% python3 -q
>>> import numpy as np
>>> import numpy.linalg as la
>>> np.set_printoptions(precision=3, suppress=True, linewidth=160, legacy="1.25")
>>> rd = lambda a: np.round(a, 3) + 0
>>> rng = np.random.default_rng(688)
>>> mat = np.triu(rng.random((6, 6)) < 0.4, 1).astype(int)
>>> mat = mat + mat.T
>>> mat
array([[0, 0, 0, 0, 0, 1],
       [0, 0, 1, 0, 1, 0],
       [0, 1, 0, 1, 1, 1],
       [0, 0, 1, 0, 0, 0],
       [0, 1, 1, 0, 0, 1],
       [1, 0, 1, 0, 1, 0]])
>>> blk = np.stack([mat, -1 * mat, mat[::-1]])
>>> blk.shape
(3, 6, 6)
>>> (blk @ mat.T).shape
(3, 6, 6)
>>> np.einsum("bij,cij->bc", blk, blk)
array([[ 14, -14,   2],
       [-14,  14,  -2],
       [  2,  -2,  14]])
>>> data = np.load("a.npy")
>>> data
array([[ 4.077, -5.184,  1.032, -1.006],
       [ 4.016, -4.863,  0.939, -0.955],
       [ 3.858, -4.946,  1.126, -0.976],
       [ 4.06 , -4.926,  0.987, -0.984],
       [ 3.985, -4.941,  1.17 , -0.997],
       [ 4.082, -4.888,  0.883, -0.955],
       [ 4.049, -4.849,  1.087, -1.017],
       [-0.888,  3.955,  5.15 ,  2.171],
       [-0.956,  3.971,  5.047,  2.057],
       [-0.984,  3.989,  5.075,  2.039],
       [-1.027,  3.958,  4.965,  2.007],
       [-0.997,  3.947,  5.126,  1.964],
       [-1.035,  4.043,  5.023,  2.038],
       [-1.056,  3.729,  4.965,  1.977],
       [-3.903, -2.988, -2.798, -0.822],
       [-4.05 , -2.996, -2.863, -0.87 ],
       [-4.009, -3.075, -3.057, -1.111],
       [-4.163, -2.957, -3.12 , -1.095],
       [-3.985, -3.194, -3.063, -1.011],
       [-3.954, -3.009, -3.143, -1.014],
       [-3.891, -2.975, -2.89 , -0.959]])
>>> left, sigma, VT = la.svd(data)
>>> rd(sigma)
array([22.67 , 17.308,  7.326,  0.264])
>>> np.argmax(sigma[:-1] / (sigma[1:] + 1e-6)) + 1
3
>>> Y = left[:, :3] @ np.diag(sigma[:3]) @ VT[:3]
>>> rd(la.norm(data - Y) / la.norm(data))
0.009
>>> rd(np.abs(data - Y).max())
0.105
>>> rd(la.norm(data - Y, 2)), rd(sigma[3])
(0.264, 0.264)
>>> P = data @ la.solve(data.T @ data, data.T)
>>> rd(la.eigvalsh(P))
array([0., 0., 0., 0., 0., 0., 0., 0., 0., 0., 0., 0., 0., 0., 0., 0., 0., 1., 1., 1., 1.])
>>> rd(P @ data[:, 1])
array([-5.184, -4.863, -4.946, -4.926, -4.941, -4.888, -4.849,  3.955,  3.971,  3.989,  3.958,  3.947,  4.043,  3.729, -2.988, -2.996, -3.075, -2.957, -3.194,
       -3.009, -2.975])
>>> Xc = (data - data.mean(axis=0)) / data.std(axis=0)
>>> np.argwhere(np.abs(Xc) > 2)
array([], shape=(0, 2), dtype=int64)
>>> coef = la.lstsq(np.delete(Xc, 2, axis=1), Xc[:, 2])[0]
>>> rd(coef)
array([0.636, 0.631, 0.339])
>>> np.abs(coef).argmax()
0
>>> rd(la.norm(data, 1)), rd(la.norm(data, np.inf))
(83.383, 12.164)
>>> rd(la.norm(data, axis=0))
array([15.22 , 18.55 , 15.773,  6.532])
>>> la.norm(data, axis=1).argmax()
7
>>> rd(la.norm(data, "nuc"))
47.567
>>> rd(data[9] @ data[17])
-25.766
>>> rd(la.norm(data[9], 1)), rd(la.norm(data[9], np.inf))
(12.087, 5.075)
>>> rd(la.norm(data[9] - data[17]))
11.633
>>> Y = np.array([[-1, 4], [2, -3]])
>>> K = np.kron(np.eye(2, dtype=int), Y)
>>> K
array([[-1,  4,  0,  0],
       [ 2, -3,  0,  0],
       [ 0,  0, -1,  4],
       [ 0,  0,  2, -3]])
>>> # 2 blocks once reordered
>>> f = np.array([2, 3])
>>> np.array([np.convolve(row, f, "same") for row in K])
array([[-2,  5, 12,  0],
       [ 4,  0, -9,  0],
       [ 0,  0, -2,  5],
       [ 0,  0,  4,  0]])
>>> np.cross(K[1, :3], K[0, :3])
array([0, 0, 5])
>>> np.polyval(f, K[1])
array([ 7, -3,  3,  3])
>>> np.correlate(K[1], K[0], "full")
array([  0,   0,   8, -14,   3,   0,   0])
>>> np.convolve(K[1], f)
array([ 4,  0, -9,  0,  0])
>>> Q, V = la.qr(K[:, :2])[0], la.qr(K[:, 2:])[0]
>>> sigma = la.svd(Q.T @ V, compute_uv=False)
>>> sigma
array([0., 0.])
>>> rd(la.norm(Q @ Q.T - V @ V.T, 2))
1.0
>>> def softmax(z):
...     e = np.exp(z - z.max(axis=-1, keepdims=True))
...     return e / e.sum(axis=-1, keepdims=True)
... 
>>> rd(softmax(K[3] + -3))
array([0.106, 0.106, 0.783, 0.005])
>>> rd(softmax(K[3]))
array([0.106, 0.106, 0.783, 0.005])
>>> scores = K @ K.T / np.sqrt(4)
>>> rd(softmax(scores))
array([[1.   , 0.   , 0.   , 0.   ],
       [0.   , 0.997, 0.001, 0.001],
       [0.   , 0.   , 1.   , 0.   ],
       [0.001, 0.001, 0.   , 0.997]])
>>> rd(softmax(scores)[3] @ K)
array([ 0.001,  0.001,  1.994, -2.991])
>>> vals, V = la.eigh(mat)
>>> rd(la.eigvalsh(mat @ mat))
array([0.094, 0.371, 0.597, 1.767, 3.588, 7.583])
>>> rd(la.eigvalsh(mat + -2 * np.eye(6)))
array([-3.894, -3.329, -2.609, -1.694, -1.227,  0.754])
>>> rd(V.T @ V)
array([[1., 0., 0., 0., 0., 0.],
       [0., 1., 0., 0., 0., 0.],
       [0., 0., 1., 0., 0., 0.],
       [0., 0., 0., 1., 0., 0.],
       [0., 0., 0., 0., 1., 0.],
       [0., 0., 0., 0., 0., 1.]])
>>> rd(V.T @ mat @ V)
array([[-1.894,  0.   ,  0.   ,  0.   ,  0.   ,  0.   ],
       [ 0.   , -1.329,  0.   ,  0.   ,  0.   ,  0.   ],
       [ 0.   ,  0.   , -0.609,  0.   ,  0.   ,  0.   ],
       [ 0.   ,  0.   ,  0.   ,  0.306,  0.   ,  0.   ],
       [ 0.   ,  0.   ,  0.   ,  0.   ,  0.773,  0.   ],
       [ 0.   ,  0.   ,  0.   ,  0.   ,  0.   ,  2.754]])
>>> rd(la.svd(mat, compute_uv=False))
array([2.754, 1.894, 1.329, 0.773, 0.609, 0.306])
>>> (vals > 1e-8).sum(), (vals < -1e-8).sum()
(3, 3)
>>> x = np.array([2, 3, -3, -4])
>>> target = K @ x
>>> target
array([ 10,  -5, -13,   6])
>>> rd(la.solve(K, -1 * target))
array([-2., -3.,  3.,  4.])
>>> rd(la.solve(K, target))
array([ 2.,  3., -3., -4.])
>>> rd(la.solve(K, K[:, 1]))
array([0., 1., 0., 0.])
>>> J = np.load("m.npy")
>>> J
array([[ 49,  13,  11, -25],
       [ 13,  39,   1,  -7],
       [ 11,   1,  36,   3],
       [-25,  -7,   3,  53]])
>>> # symmetric
>>> f, g = K[1], K[3]
>>> f @ f
13
>>> pr = (f @ g) / (f @ f) * f
>>> la.matrix_rank(np.outer(f, g))
1
>>> g - pr
array([ 0.,  0.,  2., -3.])
>>> np.outer(f, g)
array([[ 0,  0,  4, -6],
       [ 0,  0, -6,  9],
       [ 0,  0,  0,  0],
       [ 0,  0,  0,  0]])
>>> rd(la.norm(f + g) ** 2 + la.norm(f - g) ** 2)
52.0
>>> pr
array([ 0., -0.,  0.,  0.])
